$ ipython --no-banner

In [1]: import numpy as np

In [2]: np.set_printoptions(precision=2, suppress=True, linewidth=200, floatmode="fixed")

In [3]: K = np.load("x.npy")

In [4]: K
Out[4]: 
array([[3, 4],
       [5, 6],
       [7, 8]])

In [5]: U, s, vt = np.linalg.svd(K)

In [6]: s
Out[6]: array([14.10,  0.35])

In [7]: M2 = U[:, :1] @ np.diag(s[:1]) @ vt[:1]

In [8]: round(np.abs(K - M2).max(), 2)
Out[8]: np.float64(0.22)

In [9]: round(float(np.linalg.norm(K - M2, 2)), 2), round(float(s[1]), 2)
Out[9]: (0.35, 0.35)

In [10]: proj = K @ np.linalg.solve(K.T @ K, K.T)

In [11]: np.round(np.linalg.eigvalsh(proj), 2) + 0
Out[11]: array([0.00, 1.00, 1.00])

In [12]: np.diag(proj)
Out[12]: array([0.83, 0.33, 0.83])

In [13]: np.round((np.eye(3) - proj) @ K, 2) + 0
Out[13]: 
array([[0.00, 0.00],
       [0.00, 0.00],
       [0.00, 0.00]])

In [14]: M2 = np.c_[K[:, :1] @ np.array([[1]]), np.array([2, 0, 1])]

In [15]: M2
Out[15]: 
array([[3, 2],
       [5, 0],
       [7, 1]])

In [16]: np.linalg.matrix_rank(M2)
Out[16]: np.int64(2)

In [17]: np.round(np.linalg.lstsq(K, M2[:, 0])[0], 2) + 0
Out[17]: array([1.00, 0.00])

In [18]: np.linalg.norm(np.linalg.qr(K)[0].T @ M2, axis=0) ** 2 / ((M2 ** 2).sum(axis=0) + 1e-12)
Out[18]: array([1.00, 0.70])

In [19]: np.round(np.linalg.norm(M2 - K @ np.linalg.lstsq(K, M2)[0], axis=0), 2) + 0
Out[19]: array([0.00, 1.22])

In [20]: np.linalg.matrix_rank(np.c_[K, M2])
Out[20]: np.int64(3)

In [21]: M2 = np.array([[-4, -5], [3, 9]])

In [22]: basis = np.kron(M2, K)

In [23]: np.round(np.linalg.norm(basis, 2), 2), round(float(np.linalg.norm(M2, 2) * np.linalg.norm(K, 2)), 2)
Out[23]: (np.float64(159.27), 159.27)

In [24]: basis.shape
Out[24]: (6, 4)
